% ipython --no-banner

In [1]: import numpy as np

In [2]: import numpy.linalg as la

In [3]: np.set_printoptions(precision=4, suppress=True, linewidth=200, floatmode="fixed")

In [4]: rd = lambda a: np.round(a, 4) + 0

In [5]: K = np.load("layer3.npy")

In [6]: K
Out[6]: 
array([[ 1.1000, -2.0000,  1.0000, -1.0000, -1.0000],
       [ 1.0000,  2.1000,  1.0000,  2.0000,  2.0000],
       [-1.0000, -2.0000,  0.1000,  0.0000, -1.0000],
       [-2.0000, -1.0000, -1.0000, -0.9000, -1.0000],
       [ 1.0000, -2.0000,  1.0000, -1.0000, -0.9000]])

In [7]: Q, evecs = la.qr(K[:, :3])[0], la.qr(K[:, 3:])[0]

In [8]: s = la.svd(Q.T @ evecs, compute_uv=False)

In [9]: rd(s)
Out[9]: array([0.9997, 0.7926])

In [10]: rd(la.norm(Q @ Q.T - evecs @ evecs.T, 2))
Out[10]: np.float64(1.0)

In [11]: M2 = np.array([[0, 1], [1, 3], [1, 1], [2, 3], [2, 1]])

In [12]: K @ M2
Out[12]: 
array([[-5.0000, -7.9000],
       [11.1000, 16.3000],
       [-3.9000, -7.9000],
       [-5.8000, -9.7000],
       [-4.8000, -7.9000]])

In [13]: np.einsum("ik,kj->ij", K, M2)
Out[13]: 
array([[-5.0000, -7.9000],
       [11.1000, 16.3000],
       [-3.9000, -7.9000],
       [-5.8000, -9.7000],
       [-4.8000, -7.9000]])

In [14]: rd(np.einsum("ij,ij->i", K, K))
Out[14]: array([ 8.2100, 14.4100,  6.0100,  7.8100,  7.8100])

In [15]: np.einsum("ik,kj->ji", K, M2)
Out[15]: 
array([[-5.0000, 11.1000, -3.9000, -5.8000, -4.8000],
       [-7.9000, 16.3000, -7.9000, -9.7000, -7.9000]])

In [16]: E = np.array([[29.0, 20.0, 10.0, 25.0, 10.0],
    ...:     [20.0, 20.0, 8.0, 20.0, 8.0],
    ...:     [10.0, 8.0, 8.0, 10.0, 4.0],
    ...:     [25.0, 20.0, 10.0, 29.0, 10.0],
    ...:     [10.0, 8.0, 4.0, 10.0, 8.0]])

In [17]: x0 = np.array([-1, 1, -1, 0, 0])

In [18]: h = np.maximum(E @ x0, 0)

In [19]: h
Out[19]: array([0.0000, 0.0000, 0.0000, 0.0000, 0.0000])

In [20]: rd(np.tanh(E @ x0))
Out[20]: array([-1.0000, -1.0000, -1.0000, -1.0000, -1.0000])

In [21]: E.T @ h
Out[21]: array([0.0000, 0.0000, 0.0000, 0.0000, 0.0000])

In [22]: x0 = np.ones(5)

In [23]: for _ in range(6):
    ...:     x0 = E @ x0
    ...:     x0 /= la.norm(x0)
    ...:     print(round(x0 @ E @ x0, 4))
    ...: 
77.9724
77.9999
78.0
78.0
78.0
78.0

In [24]: rd(la.eigvalsh(E)[-1])
Out[24]: np.float64(78.0)

In [25]: rd(x0)
Out[25]: array([0.5812, 0.4650, 0.2325, 0.5812, 0.2325])

In [26]: w, evecs = la.eigh(E)

In [27]: x0 = np.array([1, 2, 1, -2, 1])

In [28]: rd(evecs * np.abs(w) @ evecs.T)
Out[28]: 
array([[29.0000, 20.0000, 10.0000, 25.0000, 10.0000],
       [20.0000, 20.0000,  8.0000, 20.0000,  8.0000],
       [10.0000,  8.0000,  8.0000, 10.0000,  4.0000],
       [25.0000, 20.0000, 10.0000, 29.0000, 10.0000],
       [10.0000,  8.0000,  4.0000, 10.0000,  8.0000]])

In [29]: np.abs(E).sum(axis=1).max(), np.abs(w).max()
Out[29]: (np.float64(94.0), np.float64(78.0))

In [30]: rd(evecs * np.sqrt(w) @ evecs.T)
Out[30]: 
array([[4.3080, 1.8464, 0.9232, 2.3080, 0.9232],
       [1.8464, 3.4771, 0.7386, 1.8464, 0.7386],
       [0.9232, 0.7386, 2.3693, 0.9232, 0.3693],
       [2.3080, 1.8464, 0.9232, 4.3080, 0.9232],
       [0.9232, 0.7386, 0.3693, 0.9232, 2.3693]])

In [31]: rd(la.det(K.T))
Out[31]: np.float64(-0.3629)

In [32]: rd(la.det(2 * K)), rd(la.det(K))
Out[32]: (np.float64(-11.6125), np.float64(-0.3629))

In [33]: rd(la.eigvals(K).sum().real)
Out[33]: np.float64(1.5)
